>>> import numpy as np
>>> np.set_printoptions(precision=2, suppress=True, linewidth=100, legacy="1.25")
>>> W0 = np.load("mat.npy")
>>> W0
array([[3, 2, 2, 1, 2, 0, 0],
       [0, 3, 2, 0, 2, 0, 0],
       [1, 1, 2, 0, 0, 0, 0],
       [0, 0, 3, 1, 3, 0, 0],
       [3, 0, 2, 2, 0, 0, 0],
       [0, 0, 0, 0, 0, 1, 2],
       [0, 0, 0, 0, 0, 2, 2]])
>>> # splits into 2 blocks
>>> out = np.array([[1, 5, 3],
...     [-4, 4, -1],
...     [-5, -4, -2],
...     [5, -4, 3],
...     [-5, -1, -2],
...     [2, -2, -4],
...     [-4, 2, 2]])
>>> W0 @ out
array([[-20,   9,   2],
       [-32,   2, -11],
       [-13,   1,  -2],
       [-25, -19,  -9],
       [  3,  -1,  11],
       [ -6,   2,   0],
       [ -4,   0,  -4]])
>>> out @ W0
Traceback (most recent call last):
  File "<python-input-7>", line 1, in <module>
    out @ W0
    ~~~~^~~~
ValueError: matmul: Input operand 1 has a mismatch in its core dimension 0, with gufunc signature (n?,k),(k,m?)->(n?,m?) (size 7 is different from 3)
>>> np.sort(np.linalg.eigvals(W0).real)
array([-2.09, -0.56,  1.03,  1.03,  2.31,  3.56,  6.72])
>>> (W0 != 0).astype(int)
array([[1, 1, 1, 1, 1, 0, 0],
       [0, 1, 1, 0, 1, 0, 0],
       [1, 1, 1, 0, 0, 0, 0],
       [0, 0, 1, 1, 1, 0, 0],
       [1, 0, 1, 1, 0, 0, 0],
       [0, 0, 0, 0, 0, 1, 1],
       [0, 0, 0, 0, 0, 1, 1]])
>>> (np.linalg.matrix_power((W0 != 0) + (W0.T != 0) + np.eye(7), 7) > 0).astype(int)
array([[1, 1, 1, 1, 1, 0, 0],
       [1, 1, 1, 1, 1, 0, 0],
       [1, 1, 1, 1, 1, 0, 0],
       [1, 1, 1, 1, 1, 0, 0],
       [1, 1, 1, 1, 1, 0, 0],
       [0, 0, 0, 0, 0, 1, 1],
       [0, 0, 0, 0, 0, 1, 1]])
>>> out = np.linalg.inv(W0)
>>> np.allclose(out, W0.T)
False
>>> rng = np.random.default_rng(233)
>>> z = rng.permutation(7)
>>> z
array([2, 4, 0, 1, 3, 5, 6])
>>> out = W0[z][:, z]
>>> np.diag(out)
array([2, 0, 3, 3, 1, 1, 2])
>>> F = np.triu(rng.random((3, 3)) < 0.8, 1).astype(int)
>>> F = F + F.T
>>> F
array([[0, 1, 1],
       [1, 0, 1],
       [1, 1, 0]])
>>> # symmetric, so the eigenvalues are real
>>> x0 = np.array([2, -6, 2])
>>> h1 = np.maximum(F @ x0, 0)
>>> F.T @ h1
array([4, 0, 4])
>>> np.maximum(F @ x0, 0) - np.maximum(-F @ x0, 0)
array([-4,  4, -4])
>>> np.maximum(F @ (3 * x0), 0)
array([ 0, 12,  0])
>>> h1
array([0, 4, 0])
>>> np.tanh(F @ x0)
array([-1.,  1., -1.])
>>> np.flatnonzero(h1 > 1e-9)
array([1])
>>> z = rng.integers(0, 3, 9)
>>> K = (z[:, None] == z) * -1 + np.eye(9)
>>> K
array([[ 0., -1., -1., -1., -1.,  0.,  0.,  0., -1.],
       [-1.,  0., -1., -1., -1.,  0.,  0.,  0., -1.],
       [-1., -1.,  0., -1., -1.,  0.,  0.,  0., -1.],
       [-1., -1., -1.,  0., -1.,  0.,  0.,  0., -1.],
       [-1., -1., -1., -1.,  0.,  0.,  0.,  0., -1.],
       [ 0.,  0.,  0.,  0.,  0.,  0., -1.,  0.,  0.],
       [ 0.,  0.,  0.,  0.,  0., -1.,  0.,  0.,  0.],
       [ 0.,  0.,  0.,  0.,  0.,  0.,  0.,  0.,  0.],
       [-1., -1., -1., -1., -1.,  0.,  0.,  0.,  0.]])
>>> x0 = np.array([-6, 0, -3, 6, 2, 2, 9, -8, 1])
>>> K @ x0
array([-6.,  0., -3.,  6.,  2., -9., -2.,  0.,  1.])
>>> K @ np.ones(9)
array([-5., -5., -5., -5., -5., -1., -1.,  0., -5.])
>>> K @ np.eye(9)[1]
array([-1.,  0., -1., -1., -1.,  0.,  0.,  0., -1.])
>>> K * x0
array([[-0., -0.,  3., -6., -2.,  0.,  0., -0., -1.],
       [ 6.,  0.,  3., -6., -2.,  0.,  0., -0., -1.],
       [ 6., -0., -0., -6., -2.,  0.,  0., -0., -1.],
       [ 6., -0.,  3.,  0., -2.,  0.,  0., -0., -1.],
       [ 6., -0.,  3., -6.,  0.,  0.,  0., -0., -1.],
       [-0.,  0., -0.,  0.,  0.,  0., -9., -0.,  0.],
       [-0.,  0., -0.,  0.,  0., -2.,  0., -0.,  0.],
       [-0.,  0., -0.,  0.,  0.,  0.,  0., -0.,  0.],
       [ 6., -0.,  3., -6., -2.,  0.,  0., -0.,  0.]])
>>> z = rng.permutation(9)
>>> z
array([7, 8, 5, 3, 1, 0, 6, 4, 2])
>>> out = K[z][:, z]
>>> np.sort(np.abs(np.linalg.eigvals(out)))
array([0., 1., 1., 1., 1., 1., 1., 1., 5.])
>>> np.trace(out)
0.0
>>> round(np.linalg.det(out), 2), round(np.linalg.det(K[z]), 2)
(0.0, 0.0)
>>> np.diag(out)
array([0., 0., 0., 0., 0., 0., 0., 0., 0.])
>>> np.abs(K).max()
1.0
>>> np.diff(K, axis=0)
array([[-1.,  1.,  0.,  0.,  0.,  0.,  0.,  0.,  0.],
       [ 0., -1.,  1.,  0.,  0.,  0.,  0.,  0.,  0.],
       [ 0.,  0., -1.,  1.,  0.,  0.,  0.,  0.,  0.],
       [ 0.,  0.,  0., -1.,  1.,  0.,  0.,  0.,  0.],
       [ 1.,  1.,  1.,  1.,  0.,  0., -1.,  0.,  1.],
       [ 0.,  0.,  0.,  0.,  0., -1.,  1.,  0.,  0.],
       [ 0.,  0.,  0.,  0.,  0.,  1.,  0.,  0.,  0.],
       [-1., -1., -1., -1., -1.,  0.,  0.,  0.,  0.]])
>>> np.linalg.svd(K, compute_uv=False)
array([5., 1., 1., 1., 1., 1., 1., 1., 0.])
>>> np.linalg.matrix_rank(K)
8
>>> K.sum(axis=1)
array([-5., -5., -5., -5., -5., -1., -1.,  0., -5.])
>>> np.unravel_index(np.abs(K).argmax(), K.shape)
(0, 1)
>>> f = np.array([1, 3, 3])
>>> out = F + np.outer(f, np.eye(3)[2])
>>> np.round(np.linalg.det(out) / np.linalg.det(F), 2), np.round(1 + np.linalg.solve(F, f)[2], 2)
(1.5, 1.5)
>>> out
array([[0., 1., 2.],
       [1., 0., 4.],
       [1., 1., 3.]])
>>> evals, evecs = np.linalg.eig(out)
>>> np.round(np.prod(evals), 2)
3.0
>>> evals
array([-0.65,  4.65, -1.  ])
>>> np.sort(np.linalg.eigvals(out.T))
array([-1.  , -0.65,  4.65])
>>> np.sort(np.linalg.eigvals(np.linalg.inv(out)))
array([-1.55, -1.  ,  0.22])
>>> A = np.load("test8.npy")
>>> A
array([[6., 0., 5., 0., 5., 0., 5.],
       [0., 6., 0., 0., 0., 0., 0.],
       [5., 0., 6., 0., 5., 0., 5.],
       [0., 0., 0., 6., 0., 5., 0.],
       [5., 0., 5., 0., 6., 0., 5.],
       [0., 0., 0., 5., 0., 6., 0.],
       [5., 0., 5., 0., 5., 0., 6.]])
>>> # symmetric, so the eigenvalues are real
>>> np.round(np.linalg.det(K), 2)
0.0
>>> np.linalg.determinant(K)
Traceback (most recent call last):
  File "<python-input-64>", line 1, in <module>
    np.linalg.determinant(K)
    ^^^^^^^^^^^^^^^^^^^^^
AttributeError: module 'numpy.linalg' has no attribute 'determinant'
>>> M = np.load("w.npy")
>>> M
array([[-1,  2,  0, -5,  1, -2, -1],
       [ 0,  1,  0,  0, -2, -4, -2],
       [-1,  0,  1,  0, -1, -2, -2],
       [ 4, -3, -6, -1,  2, -1,  2],
       [-1, -2, -6, -6, -4,  3,  2],
       [ 3,  4,  1, -3, -1, -5, -1],
       [ 1, -1, -3, -3, -2, -2,  1],
       [-1,  0,  1,  0, -1, -2, -2],
       [ 0,  2, -1, -6, -2,  2,  0],
       [ 0,  0,  0,  0,  0,  0,  0],
       [ 0,  0,  0,  0,  0,  0,  0],
       [ 0,  0,  0,  0,  0,  0,  0],
       [ 1, -2, -3, -3,  0,  2,  3],
       [ 3, -1, -3,  2,  2, -3, -1]])
>>> x0 = np.array([2, 2, 2, 0, 0, 3, 2])
>>> y = M @ x0
>>> np.round(np.linalg.lstsq(M, y)[0], 2) + 0
array([2., 2., 2., 0., 0., 3., 2.])
>>> y
array([ -6, -14, -10,  -9,  -5,  -1, -10, -10,   8,   0,   0,   0,   4, -13])
>>> np.round(np.linalg.pinv(M) @ M, 2) + 0
array([[1., 0., 0., 0., 0., 0., 0.],
       [0., 1., 0., 0., 0., 0., 0.],
       [0., 0., 1., 0., 0., 0., 0.],
       [0., 0., 0., 1., 0., 0., 0.],
       [0., 0., 0., 0., 1., 0., 0.],
       [0., 0., 0., 0., 0., 1., 0.],
       [0., 0., 0., 0., 0., 0., 1.]])
>>> y = y + 0.3 * rng.normal(size=14)
>>> y
array([ -6.63, -14.25, -10.49,  -9.24,  -4.5 ,  -0.72,  -9.89, -10.13,   7.88,   0.38,  -0.12,
         0.22,   4.  , -12.97])
>>> c, *_ = np.linalg.lstsq(M, y)
>>> c
array([ 1.99,  2.23,  1.87,  0.15, -0.13,  3.03,  2.17])
>>> c.round()
array([ 2.,  2.,  2.,  0., -0.,  3.,  2.])
>>> [round(float(np.linalg.norm(np.linalg.solve(M.T @ M + lam * np.eye(7), M.T @ y))), 2) for lam in (0, 1, 10, 100)]
[5.13, 4.89, 3.6, 1.35]
>>> m1 = np.loadtxt("run7.csv", delimiter=",")
>>> m1.round(2) + 0
array([[ 15.2 ,  40.83,  23.5 , -66.15,   2.  ,   5.12],
       [ 13.83,  31.9 ,  19.92, -51.51,   4.43,   2.1 ],
       [ 13.78,  31.65,  19.82, -51.09,   4.49,   2.02],
       [ 12.73,  25.8 ,  17.31, -41.46,   5.76,   0.24],
       [ 12.51,  24.7 ,  16.83, -39.65,   5.96,  -0.07],
       [ 11.93,  21.89,  15.55, -35.  ,   6.42,  -0.83],
       [  9.47,  12.41,  10.8 , -19.33,   7.08,  -2.82],
       [  5.85,   4.22,   5.45,  -5.86,   5.29,  -3.  ],
       [  4.62,   2.63,   4.01,  -3.33,   4.24,  -2.55],
       [  2.56,   0.95,   1.97,  -0.86,   2.28,  -1.49],
       [  0.95,   0.25,   0.67,  -0.1 ,   0.79,  -0.54],
       [ -0.02,  -0.01,  -0.02,   0.  ,  -0.02,   0.01],
       [ -0.27,  -0.06,  -0.18,  -0.01,  -0.21,   0.15],
       [ -1.47,  -0.27,  -0.9 ,  -0.17,  -0.99,   0.74],
       [ -2.84,  -0.52,  -1.62,  -0.51,  -1.55,   1.25],
       [ -6.94,  -2.51,  -3.3 ,  -0.63,  -0.14,   0.83],
       [-10.84,  -8.55,  -4.62,   4.13,   7.57,  -3.88],
       [-11.61, -10.47,  -4.89,   6.01,  10.02,  -5.46],
       [-11.89, -11.25,  -5.  ,   6.8 ,  11.03,  -6.12],
       [-12.02, -11.6 ,  -5.04,   7.16,  11.47,  -6.41],
       [-17.19, -34.67,  -7.48,  33.51,  39.69, -25.6 ]])
>>> np.linalg.cond(m1) > 100
True
>>> round(np.linalg.norm(m1, 2) / np.linalg.norm(m1), 2)
0.94
>>> [round(float(x), 2) for x in np.linalg.svd(m1, compute_uv=False)[:3]]
[164.77, 57.03, 20.69]
>>> r = np.linalg.matrix_rank(m1)
>>> r
3
>>> N = np.linalg.svd(m1)[2][r:].T
>>> N.shape
(6, 3)
>>> [int(np.linalg.matrix_rank(np.delete(m1, i, axis=0))) for i in range(21)]
[3, 3, 3, 3, 3, 3, 3, 3, 3, 3, 3, 3, 3, 3, 3, 3, 3, 3, 3, 3, 3]
>>> out = np.array([[-5, 1, 4, 4, 3, -3, -1, 2, -5],
...     [1, 4, 1, -1, -4, 0, -2, 3, 5],
...     [0, -2, 3, -5, 1, 2, -2, 4, -4],
...     [-2, 2, 4, 1, -5, 0, -3, 1, 0],
...     [-1, 1, 3, 3, 0, 3, -3, 1, -1],
...     [4, -3, -4, -3, -5, 2, -4, 2, 5],
...     [2, -5, 2, 2, -5, -2, 3, 3, -5],
...     [-2, 4, -1, -2, -5, -1, 3, 5, 3],
...     [-1, 1, 0, -1, -1, 3, -5, 1, 4]])
>>> mat = np.triu(out, 1)
>>> mat
array([[ 0,  1,  4,  4,  3, -3, -1,  2, -5],
       [ 0,  0,  1, -1, -4,  0, -2,  3,  5],
       [ 0,  0,  0, -5,  1,  2, -2,  4, -4],
       [ 0,  0,  0,  0, -5,  0, -3,  1,  0],
       [ 0,  0,  0,  0,  0,  3, -3,  1, -1],
       [ 0,  0,  0,  0,  0,  0, -4,  2,  5],
       [ 0,  0,  0,  0,  0,  0,  0,  3, -5],
       [ 0,  0,  0,  0,  0,  0,  0,  0,  3],
       [ 0,  0,  0,  0,  0,  0,  0,  0,  0]])
>>> z = rng.permutation(9)
>>> z
array([1, 2, 4, 8, 6, 7, 5, 3, 0])
>>> out = mat[z][:, z]
>>> np.trace(out)
0
>>> round(np.linalg.det(out), 2), round(np.linalg.det(mat[z]), 2)
(0.0, 0.0)
